In [1]: import numpy as np

In [2]: np.set_printoptions(suppress=True, linewidth=140)

In [3]: X = np.array([[1, 0, 0, 0, 0, 0, 0, 1, 1],
   ...:     [1, 2, 1, 2, 0, 2, 0, 1, 0],
   ...:     [0, 0, 2, 2, 0, 1, 2, 1, 0],
   ...:     [2, 2, 0, 0, 2, 2, 1, 1, 0],
   ...:     [1, 0, 0, 1, 0, 0, 1, 0, 1]])

In [4]: X[3] = X[0]

In [5]: X
Out[5]: 
array([[1, 0, 0, 0, 0, 0, 0, 1, 1],
       [1, 2, 1, 2, 0, 2, 0, 1, 0],
       [0, 0, 2, 2, 0, 1, 2, 1, 0],
       [1, 0, 0, 0, 0, 0, 0, 1, 1],
       [1, 0, 0, 1, 0, 0, 1, 0, 1]])

In [6]: # null space of dimension 5

In [7]: left, sv, Vh = np.linalg.svd(X)

In [8]: sv.round(2) + 0
Out[8]: array([5.04, 2.58, 2.37, 1.17, 0.  ])

In [9]: np.argmax(sv[:-1] / (sv[1:] + 1e-6)) + 1
Out[9]: np.int64(4)

In [10]: B = left[:, :4] @ np.diag(sv[:4]) @ Vh[:4]

In [11]: B.round(2) + 0
Out[11]: 
array([[1., 0., 0., 0., 0., 0., 0., 1., 1.],
       [1., 2., 1., 2., 0., 2., 0., 1., 0.],
       [0., 0., 2., 2., 0., 1., 2., 1., 0.],
       [1., 0., 0., 0., 0., 0., 0., 1., 1.],
       [1., 0., 0., 1., 0., 0., 1., 0., 1.]])

In [12]: round(np.linalg.norm(X - B, 2), 2), round(float(sv[4]), 2)
Out[12]: (np.float64(0.0), 0.0)

In [13]: F = np.array([[-0.5, -0.9, -0.2, -0.9, 0.6, 0.7],
    ...:     [0.4, 2.3, -0.6, -0.3, 1.6, -0.9],
    ...:     [0.9, 0.2, -0.2, -1.5, -1.1, -0.6],
    ...:     [-0.1, 0.6, -0.6, -0.4, 1.9, -0.7],
    ...:     [0.3, 0.9, 1.5, -0.1, -0.6, 1.3]])

In [14]: F
Out[14]: 
array([[-0.5, -0.9, -0.2, -0.9,  0.6,  0.7],
       [ 0.4,  2.3, -0.6, -0.3,  1.6, -0.9],
       [ 0.9,  0.2, -0.2, -1.5, -1.1, -0.6],
       [-0.1,  0.6, -0.6, -0.4,  1.9, -0.7],
       [ 0.3,  0.9,  1.5, -0.1, -0.6,  1.3]])

In [15]: cov = F.T @ F

In [16]: np.diag(cov)
Out[16]: array([1.32, 7.31, 3.05, 3.32, 8.1 , 3.84])

In [17]: np.round(np.linalg.svd(F, compute_uv=False) ** 2, 2)
Out[17]: array([13.59,  6.05,  4.63,  2.56,  0.11])

In [18]: np.round(np.linalg.eigvalsh(cov)[::-1], 2) + 0
Out[18]: array([13.59,  6.05,  4.63,  2.56,  0.11,  0.  ])

In [19]: np.linalg.matrix_rank(cov)
Out[19]: np.int64(5)

In [20]: B = np.array([[3, 2], [3, 1], [1, 2], [2, 0], [1, 3], [3, 3]])

In [21]: np.round(np.einsum("ij,ij->i", F, F), 2)
Out[21]: array([2.76, 9.27, 4.71, 4.99, 5.21])

In [22]: np.linalg.matrix_rank(F @ B)
Out[22]: np.int64(2)

In [23]: x = np.array([3, -2, 7, 0, -7, -5])

In [24]: h1 = np.maximum(F @ x, 0)

In [25]: np.round(np.maximum(F @ x, 0) - np.maximum(-F @ x, 0), 2)
Out[25]: array([ -8.8, -14.3,  11.6, -15.5,   7.3])

In [26]: np.flatnonzero(h1 > 1e-9)
Out[26]: array([2, 4])

In [27]: np.round(F.T @ h1, 2)
Out[27]: array([ 12.63,   8.89,   8.63, -18.13, -17.14,   2.53])

In [28]: h1.round(2)
Out[28]: array([ 0. ,  0. , 11.6,  0. ,  7.3])

In [29]: B = X / np.linalg.norm(X, axis=1, keepdims=True)

In [30]: cov = B @ B.T

In [31]: (np.abs(cov) > 0.9).astype(int)
Out[31]: 
array([[1, 0, 0, 1, 0],
       [0, 1, 0, 0, 0],
       [0, 0, 1, 0, 0],
       [1, 0, 0, 1, 0],
       [0, 0, 0, 0, 1]])

In [32]: np.round(np.linalg.norm(B, axis=1), 2)
Out[32]: array([1., 1., 1., 1., 1.])

In [33]: np.argwhere(np.triu(np.abs(cov) > 0.95, 1))
Out[33]: array([[0, 3]])

In [34]: cov[3].round(2)
Out[34]: array([1.  , 0.3 , 0.15, 1.  , 0.58])

In [35]: round(np.linalg.norm(F[0], 1), 2), round(np.linalg.norm(F[0], np.inf), 2)
Out[35]: (np.float64(3.8), np.float64(0.9))

In [36]: np.round(np.linalg.norm(F, "nuc"), 2)
Out[36]: np.float64(10.23)

In [37]: round(np.linalg.norm(F[0] - F[4]), 2)
Out[37]: np.float64(3.03)

In [38]: np.round(np.linalg.norm(F, axis=0), 2)
Out[38]: array([1.15, 2.7 , 1.75, 1.82, 2.85, 1.96])

In [39]: A = np.loadtxt("run9.csv", delimiter=",")

In [40]: A
Out[40]: 
array([[  1.5,   1.3,   0. ,   0.6,  -0.1,  -5. ,  -0.5,   0.3,  -0.3,  -0.4],
       [ -0.7,  -2.4,   1.7,   2. ,   1.4,  12. ,  -1.8,  -1.8,  -1.4,   0.5],
       [  0.3,  -1.2,  -1.6,   1.1,   1.1, -25. ,  -0.7,  -1.9,   0. ,  -1.5],
       [  0.4,  -0.5,  -0.7,  -1. ,   0.7,  -2. ,   1.6,   0.6,  -1. ,   1. ],
       [  0.2,   0. ,  -0.4,   1.9,   0.4, -15. ,   1.8,   0.1,  -0.1,   0. ],
       [ -0.8,   0.6,   2. ,   0. ,   1.1,   0. ,  -1.4,  -0.5,  -1.8,   1.5],
       [ -0.2,  -1.1,  -0.1,   0.6,   1.5,  -7. ,   1.3,  -0.7,  -2.2,   0.6],
       [  0.7,   3.5,   0.3,  -0.9,   0. ,  -3. ,   0.9,   1.7,   1.4,  -0.6],
       [ -0.4,   0.5,  -0.3,  -0.3,  -0.9,   1. ,  -0.1,   0.6,  -0.6,  -1.8]])

In [41]: rng = np.random.default_rng(1223)

In [42]: B = A + rng.integers(-2, 3, (9, 1)) @ rng.integers(-2, 3, (1, 10))

In [43]: B.round(2)
Out[43]: 
array([[ -2.5,   3.3,   4. ,   2.6,  -2.1,  -9. ,   3.5,  -1.7,   3.7,  -0.4],
       [ -4.7,  -0.4,   5.7,   4. ,  -0.6,   8. ,   2.2,  -3.8,   2.6,   0.5],
       [  4.3,  -3.2,  -5.6,  -0.9,   3.1, -21. ,  -4.7,   0.1,  -4. ,  -1.5],
       [  4.4,  -2.5,  -4.7,  -3. ,   2.7,   2. ,  -2.4,   2.6,  -5. ,   1. ],
       [  2.2,  -1. ,  -2.4,   0.9,   1.4, -13. ,  -0.2,   1.1,  -2.1,   0. ],
       [ -0.8,   0.6,   2. ,   0. ,   1.1,   0. ,  -1.4,  -0.5,  -1.8,   1.5],
       [ -2.2,  -0.1,   1.9,   1.6,   0.5,  -9. ,   3.3,  -1.7,  -0.2,   0.6],
       [  4.7,   1.5,  -3.7,  -2.9,   2. ,   1. ,  -3.1,   3.7,  -2.6,  -0.6],
       [ -2.4,   1.5,   1.7,   0.7,  -1.9,  -1. ,   1.9,  -0.4,   1.4,  -1.8]])

In [44]: np.abs(B - A).sum(axis=1)
Out[44]: array([28., 28., 28., 28., 14.,  0., 14., 28., 14.])

In [45]: B = A / np.linalg.norm(A, axis=1, keepdims=True)

In [46]: cov = B @ B.T

In [47]: np.round(np.linalg.norm(B, axis=1), 2)
Out[47]: array([1., 1., 1., 1., 1., 1., 1., 1., 1.])

In [48]: np.argwhere(np.triu(np.abs(cov) > 0.95, 1))
Out[48]: array([[2, 4]])

In [49]: round(np.degrees(np.arccos(np.clip(cov[8, 5], -1, 1))), 2)
Out[49]: np.float64(106.99)

In [50]: (np.abs(cov) > 0.9).astype(int)
Out[50]: 
array([[1, 0, 1, 0, 1, 0, 0, 0, 0],
       [0, 1, 0, 0, 1, 0, 0, 0, 0],
       [1, 0, 1, 0, 1, 0, 1, 0, 0],
       [0, 0, 0, 1, 0, 0, 0, 0, 0],
       [1, 1, 1, 0, 1, 0, 1, 0, 0],
       [0, 0, 0, 0, 0, 1, 0, 0, 0],
       [0, 0, 1, 0, 1, 0, 1, 0, 0],
       [0, 0, 0, 0, 0, 0, 0, 1, 0],
       [0, 0, 0, 0, 0, 0, 0, 0, 1]])

In [51]: np.round(np.linalg.norm(A[5], 1), 2), round(np.linalg.norm(A[5], np.inf), 2)
Out[51]: (np.float64(9.7), np.float64(2.0))

In [52]: np.round(np.linalg.norm(A) ** 2 / np.linalg.norm(A, 2) ** 2, 2)
Out[52]: np.float64(1.09)

In [53]: np.round(np.linalg.norm(A, axis=1), 2)
Out[53]: array([ 5.47, 12.95, 25.26,  3.36, 15.24,  3.73,  7.76,  5.35,  2.52])

In [54]: round(A[5] @ A[4], 2)
Out[54]: np.float64(-2.91)

In [55]: round(float(np.linalg.norm(A, "nuc")), 2)
Out[55]: 55.6

In [56]: arr = np.load("layer15.npy")

In [57]: arr
Out[57]: 
array([[ 0.44,  3.94, -2.5 , -4.02, -1.06,  1.96, -2.86,  1.24],
       [-2.06,  2.79,  1.91, -2.02, -1.14,  0.  ,  0.39, -2.54],
       [-1.08, -0.76,  2.  ,  1.78, -0.17, -0.73,  1.3 , -1.91],
       [-0.08,  1.6 , -0.68,  0.1 , -1.  ,  1.22, -1.56, -0.46],
       [ 1.48, -5.34,  0.38, -0.58,  3.48, -3.3 ,  3.9 ,  3.22],
       [-0.54,  1.75,  0.07, -2.5 , -0.28,  0.1 , -0.13, -0.16]])

In [58]: # rows and columns are dependent

In [59]: W1 = np.array([[1, 0, 1, 0, 0],
    ...:     [1, 2, 0, 2, 1],
    ...:     [2, 2, 1, 1, 1],
    ...:     [1, 2, 0, 1, 1],
    ...:     [0, 2, 1, 0, 2],
    ...:     [0, 0, 1, 0, 1],
    ...:     [1, 0, 0, 1, 2],
    ...:     [0, 2, 2, 1, 2]])

In [60]: beta = np.array([0, -1, -2, -2, 2])

In [61]: act = np.maximum(arr @ W1 + beta, 0)

In [62]: (act > 0).astype(int)
Out[62]: 
array([[0, 0, 0, 0, 0],
       [1, 0, 0, 1, 0],
       [1, 1, 0, 0, 1],
       [0, 0, 0, 0, 0],
       [1, 1, 1, 0, 1],
       [0, 0, 0, 0, 1]])

In [63]: np.round((act > 0).mean(axis=0), 2)
Out[63]: array([0.5 , 0.33, 0.17, 0.17, 0.5 ])

In [64]: act.round(2)
Out[64]: 
array([[ 0.  ,  0.  ,  0.  ,  0.  ,  0.  ],
       [ 2.92,  0.  ,  0.  ,  1.32,  0.  ],
       [ 5.24,  0.88,  0.  ,  0.  ,  2.73],
       [ 0.  ,  0.  ,  0.  ,  0.  ,  0.  ],
       [ 0.22,  1.32,  6.48,  0.  , 14.36],
       [ 0.  ,  0.  ,  0.  ,  0.  ,  0.28]])

In [65]: Z = np.array([[-2, 2, 1], [-1, 2, 0], [-1, 2, -1], [0, 2, -1], [-1, -2, 1]])

In [66]: (act @ Z).round(6).argmax(axis=1)
Out[66]: array([0, 1, 2, 0, 2, 2])

In [67]: W1 @ Z
Out[67]: 
array([[-3,  4,  0],
       [-5,  8,  0],
       [-8, 10,  1],
       [-5,  6,  1],
       [-5,  2,  1],
       [-2,  0,  0],
       [-4,  0,  2],
       [-6,  6, -1]])

In [68]: np.round(act @ Z, 2)
Out[68]: 
array([[  0.  ,   0.  ,   0.  ],
       [ -5.84,   8.48,   1.6 ],
       [-14.09,   6.78,   7.97],
       [  0.  ,   0.  ,   0.  ],
       [-22.6 , -12.68,   8.1 ],
       [ -0.28,  -0.56,   0.28]])

In [69]: np.round(np.trace(np.linalg.pinv(arr) @ arr), 2)
Out[69]: np.float64(3.0)

In [70]: try:
    ...:     np.linalg.inv(arr)
    ...: except np.linalg.LinAlgError as e:
    ...:     print(repr(e))
    ...: 
LinAlgError('Last 2 dimensions of the array must be square')

In [71]: np.allclose(arr[:-1].T @ np.linalg.lstsq(arr[:-1].T, arr[-1])[0], arr[-1])
Out[71]: True

In [72]: B = arr / np.linalg.norm(arr, axis=1, keepdims=True)

In [73]: cov = B @ B.T

In [74]: np.argwhere(np.triu(np.abs(cov) > 0.95, 1))
Out[74]: array([], shape=(0, 2), dtype=int64)

In [75]: cov[0].round(2)
Out[75]: array([ 1.  ,  0.27, -0.82,  0.72, -0.56,  0.76])

In [76]: round(float(np.degrees(np.arccos(np.clip(cov[0, 3], -1, 1)))), 2)
Out[76]: 44.14

In [77]: data = np.load("arr.npy")

In [78]: data
Out[78]: 
array([[-2.,  1.,  1.,  1.,  1.],
       [ 1., -2.,  1.,  1.,  1.],
       [ 1.,  1., -2.,  1.,  1.],
       [ 1.,  1.,  1., -2.,  1.],
       [ 1.,  1.,  1.,  1., -2.]])

In [79]: np.round(np.linalg.det(2 * data), 2), np.round(np.linalg.det(data), 2)
Out[79]: (np.float64(5184.0), np.float64(162.0))

In [80]: np.round(np.linalg.eigvals(data), 2)
Out[80]: array([-3.,  2., -3., -3., -3.])

In [81]: np.round(np.linalg.eigvals(data).sum().real, 2)
Out[81]: np.float64(-10.0)

In [82]: np.kron(np.eye(2, dtype=int), data)
Out[82]: 
array([[-2.,  1.,  1.,  1.,  1., -0.,  0.,  0.,  0.,  0.],
       [ 1., -2.,  1.,  1.,  1.,  0., -0.,  0.,  0.,  0.],
       [ 1.,  1., -2.,  1.,  1.,  0.,  0., -0.,  0.,  0.],
       [ 1.,  1.,  1., -2.,  1.,  0.,  0.,  0., -0.,  0.],
       [ 1.,  1.,  1.,  1., -2.,  0.,  0.,  0.,  0., -0.],
       [-0.,  0.,  0.,  0.,  0., -2.,  1.,  1.,  1.,  1.],
       [ 0., -0.,  0.,  0.,  0.,  1., -2.,  1.,  1.,  1.],
       [ 0.,  0., -0.,  0.,  0.,  1.,  1., -2.,  1.,  1.],
       [ 0.,  0.,  0., -0.,  0.,  1.,  1.,  1., -2.,  1.],
       [ 0.,  0.,  0.,  0., -0.,  1.,  1.,  1.,  1., -2.]])

In [83]: np.round(np.poly(data), 2) + 0
Out[83]: array([   1.,   10.,   30.,    0., -135., -162.])

In [84]: round(float(np.linalg.det(data.T)), 2)
Out[84]: 162.0

In [85]: u, r1 = data[3], data[2]

In [86]: u @ u
Out[86]: np.float64(8.0)

In [87]: pr = (u @ r1) / (u @ u) * u

In [88]: np.outer(u, r1)
Out[88]: 
array([[ 1.,  1., -2.,  1.,  1.],
       [ 1.,  1., -2.,  1.,  1.],
       [ 1.,  1., -2.,  1.,  1.],
       [-2., -2.,  4., -2., -2.],
       [ 1.,  1., -2.,  1.,  1.]])

In [89]: np.round(r1 - pr, 2)
Out[89]: array([ 1.12,  1.12, -1.88,  0.75,  1.12])

In [90]: (r1 - pr) @ u
Out[90]: np.float64(0.0)

In [91]: B = np.array([[-2, 0, -5, 5, 0, -3, 0, 3, -1],
    ...:     [-3, -5, -5, -4, 2, 1, -5, 3, 3],
    ...:     [-4, -3, 0, 2, 1, -1, 2, 0, -2],
    ...:     [0, -3, 4, -3, 1, -1, -2, 5, -3],
    ...:     [-1, 5, -2, 3, 4, 3, 4, 1, 0],
    ...:     [-3, -1, 0, -2, -1, -1, 5, -3, 5],
    ...:     [5, -3, -3, 3, -4, -1, 5, -3, 2],
    ...:     [2, -5, -2, 5, 1, 5, -4, 4, -1],
    ...:     [0, 4, 4, 5, -1, 5, -4, -2, 4]])

In [92]: Z = np.array([[1, 1, 1, 1], [0, 0, 0, 3], [2, 3, 3, 1], [3, 2, 2, 2]])

In [93]: mat = np.block([[B, np.array([[2, 2, 0, 3],
    ...:     [3, 2, 0, 3],
    ...:     [0, 3, 0, 2],
    ...:     [1, 2, 2, 1],
    ...:     [3, 2, 2, 3],
    ...:     [1, 1, 0, 0],
    ...:     [1, 2, 3, 0],
    ...:     [3, 2, 2, 1],
    ...:     [1, 0, 0, 0]])], [np.zeros((4, 9)), Z]])

In [94]: mat
Out[94]: 
array([[-2.,  0., -5.,  5.,  0., -3.,  0.,  3., -1.,  2.,  2.,  0.,  3.],
       [-3., -5., -5., -4.,  2.,  1., -5.,  3.,  3.,  3.,  2.,  0.,  3.],
       [-4., -3.,  0.,  2.,  1., -1.,  2.,  0., -2.,  0.,  3.,  0.,  2.],
       [ 0., -3.,  4., -3.,  1., -1., -2.,  5., -3.,  1.,  2.,  2.,  1.],
       [-1.,  5., -2.,  3.,  4.,  3.,  4.,  1.,  0.,  3.,  2.,  2.,  3.],
       [-3., -1.,  0., -2., -1., -1.,  5., -3.,  5.,  1.,  1.,  0.,  0.],
       [ 5., -3., -3.,  3., -4., -1.,  5., -3.,  2.,  1.,  2.,  3.,  0.],
       [ 2., -5., -2.,  5.,  1.,  5., -4.,  4., -1.,  3.,  2.,  2.,  1.],
       [ 0.,  4.,  4.,  5., -1.,  5., -4., -2.,  4.,  1.,  0.,  0.,  0.],
       [ 0.,  0.,  0.,  0.,  0.,  0.,  0.,  0.,  0.,  1.,  1.,  1.,  1.],
       [ 0.,  0.,  0.,  0.,  0.,  0.,  0.,  0.,  0.,  0.,  0.,  0.,  3.],
       [ 0.,  0.,  0.,  0.,  0.,  0.,  0.,  0.,  0.,  2.,  3.,  3.,  1.],
       [ 0.,  0.,  0.,  0.,  0.,  0.,  0.,  0.,  0.,  3.,  2.,  2.,  2.]])

In [95]: rk = np.linalg.matrix_rank(mat)

In [96]: rk
Out[96]: np.int64(12)

In [97]: null = np.linalg.svd(mat)[2][rk:].T

In [98]: np.linalg.matrix_rank(mat.T @ mat), np.linalg.matrix_rank(mat @ mat.T)
Out[98]: (np.int64(12), np.int64(12))

In [99]: np.round(mat @ null, 2) + 0
Out[99]: 
array([[0.],
       [0.],
       [0.],
       [0.],
       [0.],
       [0.],
       [0.],
       [0.],
       [0.],
       [0.],
       [0.],
       [0.],
       [0.]])

In [100]: null.shape
Out[100]: (13, 1)
